$ ipython --no-banner

In [1]: import numpy as np

In [2]: np.set_printoptions(suppress=True, linewidth=160)

In [3]: rd = lambda a: np.round(a, 3) + 0

In [4]: mat = np.load("x.npy")

In [5]: mat
Out[5]: 
array([[-1.5, -1.7,  0. , -1. ],
       [-3. ,  0.1,  3.1, -0.4],
       [ 1.5, -2.4,  0.4, -1.5],
       [ 4.5,  1.4,  0.2, -0.1],
       [-1.8, -0.4, -0.9,  1.4],
       [-1.5, -0.6,  1.1, -0.9],
       [-2.1, -0.4, -1. ,  0.8],
       [ 4.8,  0.5, -0.3,  0.1],
       [ 0.3, -0.4, -2. , -0.1],
       [ 4.8,  0.9,  0.8,  1.1],
       [ 0.6, -0.4, -1.1,  1.7],
       [ 4.2,  0.1,  1.1,  0.4],
       [-1.8,  0. ,  2.3,  1.2]])

In [6]: z = mat[:, 2] > np.median(mat[:, 2])

In [7]: r0 = mat[z].mean(axis=0) - mat[~z].mean(axis=0)

In [8]: z.astype(int)
Out[8]: array([0, 1, 1, 0, 0, 1, 0, 0, 0, 1, 0, 1, 1])

In [9]: rd(r0)
Out[9]: array([ 0.014, -0.117,  2.195, -0.417])

In [10]: ((mat - mat.mean(axis=0)) @ r0 > 0).astype(int)
Out[10]: array([1, 1, 1, 0, 0, 1, 0, 0, 0, 1, 0, 1, 1])

In [11]: x = np.array([0, 1, 3, 1])

In [12]: a = np.maximum(mat @ x, 0)

In [13]: mat * (a > 1e-9)[:, None]
Out[13]: 
array([[-0. , -0. ,  0. , -0. ],
       [-3. ,  0.1,  3.1, -0.4],
       [ 0. , -0. ,  0. , -0. ],
       [ 4.5,  1.4,  0.2, -0.1],
       [-0. , -0. , -0. ,  0. ],
       [-1.5, -0.6,  1.1, -0.9],
       [-0. , -0. , -0. ,  0. ],
       [ 0. ,  0. , -0. ,  0. ],
       [ 0. , -0. , -0. , -0. ],
       [ 4.8,  0.9,  0.8,  1.1],
       [ 0. , -0. , -0. ,  0. ],
       [ 4.2,  0.1,  1.1,  0.4],
       [-1.8,  0. ,  2.3,  1.2]])

In [14]: rd(np.maximum(mat @ (3 * x), 0))
Out[14]: array([ 0. , 27. ,  0. ,  5.7,  0. ,  5.4,  0. ,  0. ,  0. , 13.2,  0. , 11.4, 24.3])

In [15]: rd(np.maximum(mat @ x, 0) - np.maximum(-mat @ x, 0))
Out[15]: array([-2.7,  9. , -2.7,  1.9, -1.7,  1.8, -2.6, -0.3, -6.5,  4.4, -2. ,  3.8,  8.1])

In [16]: rd(mat.T @ a)
Out[16]: array([ 1.35,  6.82, 56.59, 10.67])

In [17]: cen = (mat - mat.mean(axis=0)) / mat.std(axis=0)

In [18]: rd(cen.std(axis=0))
Out[18]: array([1., 1., 1., 1.])

In [19]: beta = np.linalg.lstsq(np.delete(cen, 3, axis=1), cen[:, 3])[0]

In [20]: np.abs(beta).argmax()
Out[20]: np.int64(1)

In [21]: gram = np.cov(mat, rowvar=False)

In [22]: rd(mat.std(axis=0))
Out[22]: array([2.84 , 0.955, 1.365, 0.96 ])

In [23]: rd(gram)
Out[23]: 
array([[ 8.736,  1.373, -0.556,  0.129],
       [ 1.373,  0.988,  0.216,  0.492],
       [-0.556,  0.216,  2.018, -0.275],
       [ 0.129,  0.492, -0.275,  0.999]])

In [24]: np.argwhere(np.triu(np.abs(np.corrcoef(mat.T)) > 0.8, 1))
Out[24]: array([], shape=(0, 2), dtype=int64)

In [25]: rd(np.linalg.eigvalsh(gram)[::-1])
Out[25]: array([9.016, 2.076, 1.351, 0.298])

In [26]: np.argsort(-mat.std(axis=0).round(6), kind="stable")
Out[26]: array([0, 2, 3, 1])

In [27]: cen = mat - mat.mean(axis=0)

In [28]: Uu, sigma, VT = np.linalg.svd(cen, full_matrices=False)

In [29]: rd(cen.mean(axis=0))
Out[29]: array([0., 0., 0., 0.])

In [30]: rd(VT[0] * np.sign(VT[0, np.abs(VT[0]).argmax()]))
Out[30]: array([ 0.983,  0.168, -0.074,  0.029])

In [31]: rd((sigma ** 2).sum() ** 2 / (sigma ** 4).sum())
Out[31]: np.float64(1.855)

In [32]: (np.sign(Uu[:, 0]) == np.sign(Uu[0, 0])).astype(int)
Out[32]: array([1, 1, 0, 0, 1, 1, 1, 0, 1, 0, 0, 0, 1])

In [33]: rd(np.abs(VT[-1]))
Out[33]: array([0.129, 0.756, 0.232, 0.598])

In [34]: X = np.load("dump.npy")

In [35]: X
Out[35]: 
array([[  1,  -4,  16, -64],
       [  1,  -3,   9, -27],
       [  1,  -2,   4,  -8],
       [  1,  -1,   1,  -1],
       [  1,   0,   0,   0],
       [  1,   1,   1,   1],
       [  1,   2,   4,   8],
       [  1,   3,   9,  27],
       [  1,   4,  16,  64],
       [  1,   5,  25, 125],
       [  1,   6,  36, 216],
       [  1,   7,  49, 343],
       [  1,   8,  64, 512]])

In [36]: q, Rm = np.linalg.qr(X)

In [37]: q.shape, Rm.shape
Out[37]: ((13, 4), (4, 4))

In [38]: rd(Rm)
Out[38]: 
array([[  -3.606,   -7.211,  -64.9  , -331.711],
       [   0.   ,   13.491,   53.963,  499.157],
       [   0.   ,    0.   ,   44.744,  268.462],
       [   0.   ,    0.   ,    0.   , -143.499]])

In [39]: rd(q.T @ q)
Out[39]: 
array([[1., 0., 0., 0.],
       [0., 1., 0., 0.],
       [0., 0., 1., 0.],
       [0., 0., 0., 1.]])

In [40]: X.reshape(-1, 2)
Out[40]: 
array([[  1,  -4],
       [ 16, -64],
       [  1,  -3],
       [  9, -27],
       [  1,  -2],
       [  4,  -8],
       [  1,  -1],
       [  1,  -1],
       [  1,   0],
       [  0,   0],
       [  1,   1],
       [  1,   1],
       [  1,   2],
       [  4,   8],
       [  1,   3],
       [  9,  27],
       [  1,   4],
       [ 16,  64],
       [  1,   5],
       [ 25, 125],
       [  1,   6],
       [ 36, 216],
       [  1,   7],
       [ 49, 343],
       [  1,   8],
       [ 64, 512]])

In [41]: X.ravel(order="F")
Out[41]: 
array([  1,   1,   1,   1,   1,   1,   1,   1,   1,   1,   1,   1,   1,  -4,  -3,  -2,  -1,   0,   1,   2,   3,   4,   5,   6,   7,   8,  16,   9,   4,   1,
         0,   1,   4,   9,  16,  25,  36,  49,  64, -64, -27,  -8,  -1,   0,   1,   8,  27,  64, 125, 216, 343, 512])

In [42]: X.reshape(2, -1)
Out[42]: 
array([[  1,  -4,  16, -64,   1,  -3,   9, -27,   1,  -2,   4,  -8,   1,  -1,   1,  -1,   1,   0,   0,   0,   1,   1,   1,   1,   1,   2],
       [  4,   8,   1,   3,   9,  27,   1,   4,  16,  64,   1,   5,  25, 125,   1,   6,  36, 216,   1,   7,  49, 343,   1,   8,  64, 512]])

In [43]: blk = X.reshape(13, 2, -1)

In [44]: blk.sum(axis=1)
Out[44]: 
array([[ 17, -68],
       [ 10, -30],
       [  5, -10],
       [  2,  -2],
       [  1,   0],
       [  2,   2],
       [  5,  10],
       [ 10,  30],
       [ 17,  68],
       [ 26, 130],
       [ 37, 222],
       [ 50, 350],
       [ 65, 520]])

In [45]: blk.transpose(1, 0, 2)
Out[45]: 
array([[[  1,  -4],
        [  1,  -3],
        [  1,  -2],
        [  1,  -1],
        [  1,   0],
        [  1,   1],
        [  1,   2],
        [  1,   3],
        [  1,   4],
        [  1,   5],
        [  1,   6],
        [  1,   7],
        [  1,   8]],

       [[ 16, -64],
        [  9, -27],
        [  4,  -8],
        [  1,  -1],
        [  0,   0],
        [  1,   1],
        [  4,   8],
        [  9,  27],
        [ 16,  64],
        [ 25, 125],
        [ 36, 216],
        [ 49, 343],
        [ 64, 512]]])

In [46]: np.einsum("ihd,ihd->ih", blk, blk)
Out[46]: 
array([[    17,   4352],
       [    10,    810],
       [     5,     80],
       [     2,      2],
       [     1,      0],
       [     2,      2],
       [     5,     80],
       [    10,    810],
       [    17,   4352],
       [    26,  16250],
       [    37,  47952],
       [    50, 120050],
       [    65, 266240]])

In [47]: blk[:, 0]
Out[47]: 
array([[ 1, -4],
       [ 1, -3],
       [ 1, -2],
       [ 1, -1],
       [ 1,  0],
       [ 1,  1],
       [ 1,  2],
       [ 1,  3],
       [ 1,  4],
       [ 1,  5],
       [ 1,  6],
       [ 1,  7],
       [ 1,  8]])

In [48]: np.swapaxes(blk, 1, 2)[9]
Out[48]: 
array([[  1,  25],
       [  5, 125]])

In [49]: np.einsum("ihd,jhd->hij", blk, blk).shape
Out[49]: (2, 13, 13)

In [50]: np.argsort(-np.linalg.norm(X, axis=0).round(6), kind="stable")[:3]
Out[50]: array([3, 2, 1])

In [51]: np.linalg.cond(X) > 100
Out[51]: np.True_

In [52]: np.linalg.matrix_rank(X, rtol=0.1)
Out[52]: np.int64(1)

In [53]: Uu, sigma, VT = np.linalg.svd(X)

In [54]: rd(sigma)
Out[54]: array([678.346,  31.934,   7.022,   2.053])

In [55]: np.argmax(sigma[:-1] / (sigma[1:] + 1e-6)) + 1
Out[55]: np.int64(1)

In [56]: M2 = Uu[:, :1] @ np.diag(sigma[:1]) @ VT[:1]

In [57]: np.linalg.matrix_rank(X, rtol=0.05)
Out[57]: np.int64(1)

In [58]: np.linalg.matrix_rank(M2)
Out[58]: np.int64(1)

In [59]: rd(np.linalg.norm(X - M2) / np.linalg.norm(X))
Out[59]: np.float64(0.048)

In [60]: data = np.load("m.npy")

In [61]: data
Out[61]: 
array([[-2.9,  2.6,  1. ,  1.6, -2.5, -0.8],
       [-0.5, -0.7, -0.6, -1.4, -1.9,  0.6],
       [-2.1, -0.4, -0.5,  0. , -1.6,  0.8],
       [ 0.1, -0.9,  0. ,  0.4,  0. ,  0. ],
       [-1.3,  0.2,  0.7, -0.4,  0.8, -2.6],
       [-2.8,  0.2, -0.2, -1. , -0.6,  0.4],
       [-2.2, -0.1,  0.5, -1.2, -0.1, -0.8],
       [ 1.5,  1. ,  0.4,  1.3, -0.6,  1.7],
       [-0.9,  0.3, -2. ,  0.4,  0.3, -0.4]])

In [62]: M2 = X / np.linalg.norm(X, axis=1, keepdims=True)

In [63]: gram = M2 @ M2.T

In [64]: rd(np.degrees(np.arccos(np.clip(gram[11, 12], -1, 1))))
Out[64]: np.float64(1.042)

In [65]: F = np.array([[2, 0, 1, 1, 0, 0, 1],
    ...:     [1, 2, 0, 1, 1, 0, 0],
    ...:     [0, 1, 2, 0, 1, 1, 0],
    ...:     [0, 0, 1, 2, 0, 1, 1],
    ...:     [1, 0, 0, 1, 2, 0, 1],
    ...:     [1, 1, 0, 0, 1, 2, 0],
    ...:     [0, 1, 1, 0, 0, 1, 2]])

In [66]: rd(np.linalg.norm(F, 2))
Out[66]: np.float64(5.0)

In [67]: rd(np.linalg.norm(F) ** 2 / np.linalg.norm(F, 2) ** 2)
Out[67]: np.float64(1.96)

In [68]: np.linalg.norm(F, axis=1).argmax()
Out[68]: np.int64(0)

In [69]: rd(np.linalg.norm(F, "nuc"))
Out[69]: np.float64(16.6)

In [70]: F[5] @ F[0]
Out[70]: np.int64(2)

In [71]: rd(np.linalg.norm(F[5] - F[0]))
Out[71]: np.float64(3.162)

In [72]: rd(np.linalg.norm(F, 1)), rd(np.linalg.norm(F, np.inf))
Out[72]: (np.float64(5.0), np.float64(5.0))

In [73]: r0 = np.array([1, -8, 6, -1, -6, 4, 9])

In [74]: M2 = F + np.outer(r0, np.eye(7)[5])

In [75]: M2
Out[75]: 
array([[ 2.,  0.,  1.,  1.,  0.,  1.,  1.],
       [ 1.,  2.,  0.,  1.,  1., -8.,  0.],
       [ 0.,  1.,  2.,  0.,  1.,  7.,  0.],
       [ 0.,  0.,  1.,  2.,  0.,  0.,  1.],
       [ 1.,  0.,  0.,  1.,  2., -6.,  1.],
       [ 1.,  1.,  0.,  0.,  1.,  6.,  0.],
       [ 0.,  1.,  1.,  0.,  0., 10.,  2.]])

In [76]: np.linalg.matrix_rank(np.linalg.inv(M2) - np.linalg.inv(F), tol=1e-8)
Out[76]: np.int64(1)

In [77]: np.linalg.matrix_rank(M2 - F)
Out[77]: np.int64(1)

In [78]: F @ np.ones(7)
Out[78]: array([5., 5., 5., 5., 5., 5., 5.])

In [79]: rd(np.sort(np.abs(np.fft.fft(F[0])))), rd(np.sort(np.linalg.svd(F, compute_uv=False)))
Out[79]: 
(array([1.519, 1.519, 1.626, 1.626, 2.655, 2.655, 5.   ]),
 array([1.519, 1.519, 1.626, 1.626, 2.655, 2.655, 5.   ]))

In [80]: rd(np.linalg.det(F))
Out[80]: np.float64(215.0)

In [81]: (F - F.T) / 2
Out[81]: 
array([[ 0. , -0.5,  0.5,  0.5, -0.5, -0.5,  0.5],
       [ 0.5,  0. , -0.5,  0.5,  0.5, -0.5, -0.5],
       [-0.5,  0.5,  0. , -0.5,  0.5,  0.5, -0.5],
       [-0.5, -0.5,  0.5,  0. , -0.5,  0.5,  0.5],
       [ 0.5, -0.5, -0.5,  0.5,  0. , -0.5,  0.5],
       [ 0.5,  0.5, -0.5, -0.5,  0.5,  0. , -0.5],
       [-0.5,  0.5,  0.5, -0.5, -0.5,  0.5,  0. ]])

In [82]: np.allclose(F @ F.T, F.T @ F)
Out[82]: True

In [83]: rd(np.abs(np.linalg.eigvals(F)).max())
Out[83]: np.float64(5.0)

In [84]: np.allclose(F, F.T)
Out[84]: False

In [85]: (F + F.T) / 2
Out[85]: 
array([[2. , 0.5, 0.5, 0.5, 0.5, 0.5, 0.5],
       [0.5, 2. , 0.5, 0.5, 0.5, 0.5, 0.5],
       [0.5, 0.5, 2. , 0.5, 0.5, 0.5, 0.5],
       [0.5, 0.5, 0.5, 2. , 0.5, 0.5, 0.5],
       [0.5, 0.5, 0.5, 0.5, 2. , 0.5, 0.5],
       [0.5, 0.5, 0.5, 0.5, 0.5, 2. , 0.5],
       [0.5, 0.5, 0.5, 0.5, 0.5, 0.5, 2. ]])

In [86]: np.linalg.matrix_power(F, 4)
Out[86]: 
array([[ 80, 101,  98,  75,  90, 101,  80],
       [ 80,  80, 101,  98,  75,  90, 101],
       [101,  80,  80, 101,  98,  75,  90],
       [ 90, 101,  80,  80, 101,  98,  75],
       [ 75,  90, 101,  80,  80, 101,  98],
       [ 98,  75,  90, 101,  80,  80, 101],
       [101,  98,  75,  90, 101,  80,  80]])

In [87]: np.linalg.determinant(F)
AttributeError: module 'numpy.linalg' has no attribute 'determinant'
